In [1]: import numpy as np

In [2]: np.set_printoptions(precision=2, suppress=True, linewidth=140, legacy="1.25")

In [3]: mat = np.load("m.npy")

In [4]: mat
Out[4]: 
array([[ 1,  0,  0,  1,  2,  2,  2,  1,  0,  3,  3,  0],
       [ 0,  9,  9,  9,  9,  0,  6,  6,  0,  3,  3,  9],
       [ 0,  9,  9,  9,  9,  0,  6,  6,  0,  3,  3,  9],
       [ 1,  9,  9, 10, 11,  2,  8,  7,  0,  6,  6,  9],
       [ 2,  9,  9, 11, 13,  4, 10,  8,  0,  9,  9,  9],
       [ 2,  0,  0,  2,  4,  4,  4,  2,  0,  6,  6,  0],
       [ 2,  6,  6,  8, 10,  4,  8,  6,  0,  8,  8,  6],
       [ 1,  6,  6,  7,  8,  2,  6,  5,  0,  5,  5,  6],
       [ 0,  0,  0,  0,  0,  0,  0,  0,  0,  0,  0,  0],
       [ 3,  3,  3,  6,  9,  6,  8,  5,  0, 10, 10,  3],
       [ 3,  3,  3,  6,  9,  6,  8,  5,  0, 10, 10,  3],
       [ 0,  9,  9,  9,  9,  0,  6,  6,  0,  3,  3,  9]])

In [5]: # rank 2

In [6]: round(float(np.linalg.norm(mat, 2) / np.linalg.norm(mat)), 2)
Out[6]: 0.96

In [7]: np.argsort(-np.linalg.norm(mat, axis=0).round(6), kind="stable")[:3]
Out[7]: array([4, 3, 6])

In [8]: np.linalg.matrix_rank(mat, rtol=0.1)
Out[8]: 2

In [9]: np.linalg.cond(mat) > 100
Out[9]: True

In [10]: th = np.radians(45)

In [11]: r_ = np.eye(12)

In [12]: r_[9, 9] = r_[3, 3] = np.cos(th)

In [13]: r_[9, 3], r_[3, 9] = -np.sin(th), np.sin(th)

In [14]: r_
Out[14]: 
array([[ 1.  ,  0.  ,  0.  ,  0.  ,  0.  ,  0.  ,  0.  ,  0.  ,  0.  ,  0.  ,  0.  ,  0.  ],
       [ 0.  ,  1.  ,  0.  ,  0.  ,  0.  ,  0.  ,  0.  ,  0.  ,  0.  ,  0.  ,  0.  ,  0.  ],
       [ 0.  ,  0.  ,  1.  ,  0.  ,  0.  ,  0.  ,  0.  ,  0.  ,  0.  ,  0.  ,  0.  ,  0.  ],
       [ 0.  ,  0.  ,  0.  ,  0.71,  0.  ,  0.  ,  0.  ,  0.  ,  0.  ,  0.71,  0.  ,  0.  ],
       [ 0.  ,  0.  ,  0.  ,  0.  ,  1.  ,  0.  ,  0.  ,  0.  ,  0.  ,  0.  ,  0.  ,  0.  ],
       [ 0.  ,  0.  ,  0.  ,  0.  ,  0.  ,  1.  ,  0.  ,  0.  ,  0.  ,  0.  ,  0.  ,  0.  ],
       [ 0.  ,  0.  ,  0.  ,  0.  ,  0.  ,  0.  ,  1.  ,  0.  ,  0.  ,  0.  ,  0.  ,  0.  ],
       [ 0.  ,  0.  ,  0.  ,  0.  ,  0.  ,  0.  ,  0.  ,  1.  ,  0.  ,  0.  ,  0.  ,  0.  ],
       [ 0.  ,  0.  ,  0.  ,  0.  ,  0.  ,  0.  ,  0.  ,  0.  ,  1.  ,  0.  ,  0.  ,  0.  ],
       [ 0.  ,  0.  ,  0.  , -0.71,  0.  ,  0.  ,  0.  ,  0.  ,  0.  ,  0.71,  0.  ,  0.  ],
       [ 0.  ,  0.  ,  0.  ,  0.  ,  0.  ,  0.  ,  0.  ,  0.  ,  0.  ,  0.  ,  1.  ,  0.  ],
       [ 0.  ,  0.  ,  0.  ,  0.  ,  0.  ,  0.  ,  0.  ,  0.  ,  0.  ,  0.  ,  0.  ,  1.  ]])

In [15]: A2 = mat @ r_.T

In [16]: np.round(np.linalg.svd(mat, compute_uv=False), 2) + 0, np.round(np.linalg.svd(A2, compute_uv=False), 2) + 0
Out[16]: 
(array([67.71, 20.29,  0.  ,  0.  ,  0.  ,  0.  ,  0.  ,  0.  ,  0.  ,  0.  ,  0.  ,  0.  ]),
 array([67.71, 20.29,  0.  ,  0.  ,  0.  ,  0.  ,  0.  ,  0.  ,  0.  ,  0.  ,  0.  ,  0.  ]))

In [17]: np.allclose(mat @ mat.T, A2 @ A2.T)
Out[17]: True

In [18]: arr = np.loadtxt("arr.csv", delimiter=",")

In [19]: arr
Out[19]: 
array([[ 61.26, -40.57, -20.26,   0.74, -59.12,  39.12,  20.35,  38.48],
       [ 60.28, -39.65, -18.84,   0.77, -60.67,  39.98,  21.68,  37.69],
       [ 59.12, -39.75, -20.46,  -0.37, -59.6 ,  39.99,  19.64,  41.38],
       [ 59.92, -39.58, -20.59,   1.35, -58.77,  39.61,  21.07,  41.04],
       [ 59.29, -40.13, -20.26,  -0.61, -60.27,  38.92,  21.23,  37.72],
       [ 59.46, -38.26, -20.51,  -3.15, -59.52,  39.78,  18.1 ,  39.37],
       [ 60.46, -40.24, -20.67,  -0.57, -61.23,  39.94,  20.48,  40.14],
       [ 57.96, -40.17, -19.43,   1.47, -62.1 ,  40.27,  19.07,  40.39],
       [ 60.53, -40.62, -20.73,   0.28, -59.55,  39.38,  20.34,  42.  ],
       [ 60.19, -42.04, -18.58,   2.39, -60.87,  39.02,  18.92,  39.42],
       [ 57.77, -40.22, -22.21,   0.05, -60.81,  40.49,  19.68,  39.26],
       [ 60.3 , -40.44, -18.99,  -1.84, -59.5 ,  40.99,  19.59,  38.78],
       [ 58.46, -41.28, -20.32,  -0.5 , -61.08,  39.3 ,  20.86,  39.29],
       [ 60.06, -40.24, -20.72,   0.22, -58.96,  38.53,  19.77,  40.44],
       [ 58.73, -39.5 , -20.36,  -0.47, -61.7 ,  40.88,  20.07,  40.45],
       [ 59.81, -40.5 , -20.09,  -1.28, -60.66,  40.64,  20.44,  39.38]])

In [20]: Ac = arr - arr.mean(axis=0)

In [21]: V = np.linalg.svd(Ac)[2][:1]

In [22]: A2 = Ac - Ac @ V.T @ V

In [23]: round(float(np.linalg.norm(A2) / np.linalg.norm(Ac)), 2)
Out[23]: 0.84

In [24]: np.linalg.norm(A2, axis=1).round(6).argmax()
Out[24]: 7

In [25]: A2.std(axis=0)
Out[25]: array([0.92, 0.57, 0.78, 0.42, 0.97, 0.63, 0.85, 1.19])

In [26]: feats = np.loadtxt("test1.csv", delimiter=",")

In [27]: feats
Out[27]: 
array([[38.,  0., 36.,  6., 24., 18., 24., 30., 30.],
       [ 0.,  2.,  0.,  0.,  0.,  0.,  0.,  0.,  0.],
       [36.,  0., 38.,  6., 24., 18., 24., 30., 30.],
       [ 6.,  0.,  6.,  3.,  4.,  3.,  4.,  5.,  5.],
       [24.,  0., 24.,  4., 18., 12., 16., 20., 20.],
       [18.,  0., 18.,  3., 12., 11., 12., 15., 15.],
       [24.,  0., 24.,  4., 16., 12., 18., 20., 20.],
       [30.,  0., 30.,  5., 20., 15., 20., 27., 25.],
       [30.,  0., 30.,  5., 20., 15., 20., 25., 27.]])

In [28]: # 2 blocks once reordered

In [29]: Q, V = np.linalg.qr(feats[:, :3])[0], np.linalg.qr(feats[:, 3:])[0]

In [30]: s = np.linalg.svd(Q.T @ V, compute_uv=False)

In [31]: print((s > 0.9).sum())
1

In [32]: s.round(2) + 0
Out[32]: array([1., 0., 0.])

In [33]: np.round(np.linalg.norm(Q @ Q.T - V @ V.T, 2), 2)
Out[33]: 1.0

In [34]: np.degrees(np.arccos(s.clip(0, 1)))
Out[34]: array([ 1.39, 90.  , 90.  ])

In [35]: U, s, vt = np.linalg.svd(feats)

In [36]: print(np.argmax(s[:-1] / (s[1:] + 1e-6)) + 1)
1

In [37]: A2 = U[:, :1] @ np.diag(s[:1]) @ vt[:1]

In [38]: np.round(np.linalg.norm(feats - A2, 2), 2), round(s[1], 2)
Out[38]: (2.0, 2.0)

In [39]: round(np.linalg.norm(feats - A2) / np.linalg.norm(feats), 2)
Out[39]: 0.03

In [40]: t3 = np.stack([feats, 5 * feats, feats[::-1]])

In [41]: (t3 @ feats.T).shape
Out[41]: (3, 9, 9)

In [42]: rng = np.random.default_rng(4032)

In [43]: m1 = np.array([[0, 2, 0, -2, 1, 0, -1, 0, 0, 0],
    ...:     [1, -2, 3, 0, -3, -2, -1, 3, 2, 0],
    ...:     [3, -1, 3, -1, -3, 2, 0, 0, -1, -1],
    ...:     [-2, 3, 3, -1, -3, -3, -2, -1, 3, -1],
    ...:     [0, -2, 2, -2, 3, 0, 3, 0, 2, 0],
    ...:     [3, -2, 2, -1, 2, 1, -2, -3, -1, 2],
    ...:     [0, -3, 3, 3, 3, -2, -3, 2, 1, 0],
    ...:     [-1, 0, -2, 2, 3, 0, -1, -3, -3, -1],
    ...:     [3, 2, -1, -2, -2, -3, -3, -1, 0, 2],
    ...:     [-3, 0, 1, 0, 0, 2, 3, 1, 0, -1],
    ...:     [0, 1, 0, 2, 3, 0, -1, 3, -1, 0],
    ...:     [1, 3, 0, -1, 2, 1, 1, 2, -1, -1],
    ...:     [1, 3, -2, -2, -3, -1, 1, -2, 3, 3],
    ...:     [3, 3, -1, 3, 3, -2, 2, 1, 3, 0]]) * (rng.random((14, 10)) < 0.3)

In [44]: m1
Out[44]: 
array([[ 0,  0,  0, -2,  0,  0,  0,  0,  0,  0],
       [ 1,  0,  3,  0,  0,  0,  0,  0,  0,  0],
       [ 0, -1,  0,  0,  0,  0,  0,  0,  0,  0],
       [ 0,  0,  0,  0, -3,  0,  0,  0,  3,  0],
       [ 0,  0,  2,  0,  3,  0,  0,  0,  0,  0],
       [ 0, -2,  0,  0,  2,  0, -2, -3,  0,  2],
       [ 0,  0,  0,  0,  3,  0, -3,  0,  0,  0],
       [-1,  0, -2,  2,  0,  0, -1,  0, -3,  0],
       [ 0,  0, -1,  0, -2, -3,  0,  0,  0,  0],
       [-3,  0,  0,  0,  0,  2,  0,  0,  0,  0],
       [ 0,  1,  0,  0,  0,  0,  0,  0,  0,  0],
       [ 1,  0,  0,  0,  0,  0,  1,  0, -1,  0],
       [ 0,  3,  0,  0,  0,  0,  0,  0,  0,  0],
       [ 0,  0,  0,  3,  0, -2,  0,  0,  3,  0]])

In [45]: # rank 9

In [46]: print([round(float(x), 2) for x in np.linalg.svd(m1, compute_uv=False)[:3]])
[7.17, 5.63, 5.25]

In [47]: np.argsort(-np.linalg.norm(m1, axis=0).round(6), kind="stable")[:3]
Out[47]: array([4, 8, 2])

In [48]: np.linalg.matrix_rank(m1, rtol=0.1)
Out[48]: 9

In [49]: u, g = m1[8], m1[11]

In [50]: u @ g
Out[50]: 0

In [51]: u @ u
Out[51]: 14

In [52]: pr = (u @ g) / (u @ u) * u

In [53]: (g - pr) @ u
Out[53]: 0.0

In [54]: g - pr
Out[54]: array([ 1.,  0.,  0.,  0.,  0.,  0.,  1.,  0., -1.,  0.])

In [55]: np.allclose(m1[:-1].T @ np.linalg.lstsq(m1[:-1].T, m1[-1])[0], m1[-1])
Out[55]: True

In [56]: print(np.unique(m1.round(6), axis=0).shape)
(14, 10)

In [57]: u = np.array([-2, -1, 0])

In [58]: np.correlate(m1[13], m1[7], "full")
Out[58]: array([ 0,  0,  0,  0, -9,  0,  3,  0,  2, -3, -6, -7,  1,  0,  8, -6,  0, -3,  0])

In [59]: np.cross(m1[13, :3], m1[7, :3])
Out[59]: array([0, 0, 0])

In [60]: rk = np.linalg.matrix_rank(m1)

In [61]: rk
Out[61]: 9

In [62]: null = np.linalg.svd(m1)[2][rk:].T

In [63]: np.linalg.matrix_rank(m1.T @ m1), np.linalg.matrix_rank(m1 @ m1.T)
Out[63]: (9, 9)

In [64]: [int(np.linalg.matrix_rank(m1[:i])) for i in range(1, len(m1) + 1)]
Out[64]: [1, 2, 3, 4, 5, 6, 7, 8, 9, 9, 9, 9, 9, 9]

In [65]: np.allclose(m1 @ null, 0)
Out[65]: True

In [66]: np.round(null[:, 0] / null[np.abs(null[:, 0]).round(6).argmax(), 0], 2) + 0
Out[66]: array([0.  , 0.  , 0.  , 0.  , 0.  , 0.  , 0.  , 0.67, 0.  , 1.  ])

In [67]: X = np.loadtxt("dump.csv", delimiter=",")

In [68]: print(X)
[[ 0. -2.  0. -3. -1.  0. -5. -3.  2. -1. -4.  3.  0.  0.  1.]
 [ 0.  0. -1. -4.  0. -2.  0.  1. -5. -1. -2.  0. -4.  1.  1.]
 [ 0.  0.  0.  0.  0. -2.  0.  1.  1.  5. -2.  3.  1.  0.  3.]
 [ 0.  0.  0.  0.  3.  1. -1. -4.  3. -3. -3. -2.  1. -2. -4.]
 [ 0.  0.  0.  0.  0.  1.  2. -1. -5.  1. -2.  5. -4.  3.  1.]
 [ 0.  0.  0.  0.  0.  0.  5.  2.  0. -3.  4. -4.  0.  5.  5.]
 [ 0.  0.  0.  0.  0.  0.  0.  4.  5.  4.  3.  3. -5. -2.  5.]
 [ 0.  0.  0.  0.  0.  0.  0.  0.  4.  0. -5.  5.  3.  5.  4.]
 [ 0.  0.  0.  0.  0.  0.  0.  0.  0. -3.  4. -5.  4.  3.  0.]
 [ 0.  0.  0.  0.  0.  0.  0.  0.  0.  0.  3.  1.  1.  1. -3.]
 [ 0.  0.  0.  0.  0.  0.  0.  0.  0.  0.  0. -1.  2. -1.  1.]
 [ 0.  0.  0.  0.  0.  0.  0.  0.  0.  0.  0.  0. -4.  2. -5.]
 [ 0.  0.  0.  0.  0.  0.  0.  0.  0.  0.  0.  0.  0.  1. -5.]
 [ 0.  0.  0.  0.  0.  0.  0.  0.  0.  0.  0.  0.  0.  0.  0.]
 [ 0.  0.  0.  0.  0.  0.  0.  0.  0.  0.  0.  0.  0.  0.  0.]]

In [69]: # row 14 repeats row 13

In [70]: np.trace(X)
Out[70]: 0.0

In [71]: np.sort(np.abs(np.linalg.eigvals(X)))
Out[71]: array([0., 0., 0., 0., 0., 0., 0., 0., 0., 0., 0., 0., 0., 0., 0.])

In [72]: X.inv()
Traceback (most recent call last):
  Cell In[72], line 1
    X.inv()
AttributeError: 'numpy.ndarray' object has no attribute 'inv'


In [73]: np.round(np.abs(np.linalg.eigvals(X)).max(), 2)
Out[73]: 0.0

In [74]: np.round(np.trace(np.linalg.pinv(X) @ X), 2)
Out[74]: 13.0

In [75]: np.unique(X.round(6), axis=0).shape
Out[75]: (14, 15)

In [76]: U, s, vt = np.linalg.svd(X, full_matrices=False)

In [77]: np.round(s / s[0], 2) + 0
Out[77]: array([1.  , 0.92, 0.78, 0.71, 0.49, 0.44, 0.35, 0.27, 0.14, 0.13, 0.08, 0.03, 0.  , 0.  , 0.  ])

In [78]: round(np.sqrt((s ** 2).sum()), 2), round(np.linalg.norm(X), 2)
Out[78]: (30.13, 30.13)

In [79]: vec = np.array([-2, -1, -3, 0, -3, -3, -1, -3, 3, 2, 1, -1, 0, -1, -1])

In [80]: np.sign((X @ vec).round(6))
Out[80]: array([ 1., -1.,  1.,  1., -1., -1.,  1., -1.,  0.,  1.,  1.,  1.,  1.,  0.,  0.])

In [81]: X @ np.ones(15)
Out[81]: array([-13., -16.,  10., -11.,   1.,  14.,  17.,  16.,   3.,   3.,   1.,  -7.,  -4.,   0.,   0.])

In [82]: print(np.einsum("ij,j->i", X, vec))
[ 15. -15.   8.   9. -26. -19.   8.  -7.   0.   4.   1.   3.   4.   0.   0.]

In [83]: X @ (2 * vec)
Out[83]: array([ 30., -30.,  16.,  18., -52., -38.,  16., -14.,   0.,   8.,   2.,   6.,   8.,   0.,   0.])

In [84]: X @ np.eye(15)[6]
Out[84]: array([-5.,  0.,  0., -1.,  2.,  5.,  0.,  0.,  0.,  0.,  0.,  0.,  0.,  0.,  0.])

In [85]: (X @ vec).argmax()
Out[85]: 0

In [86]: np.linalg.norm(X @ vec) <= np.linalg.norm(X, 2) * np.linalg.norm(vec) + 1e-9
Out[86]: True
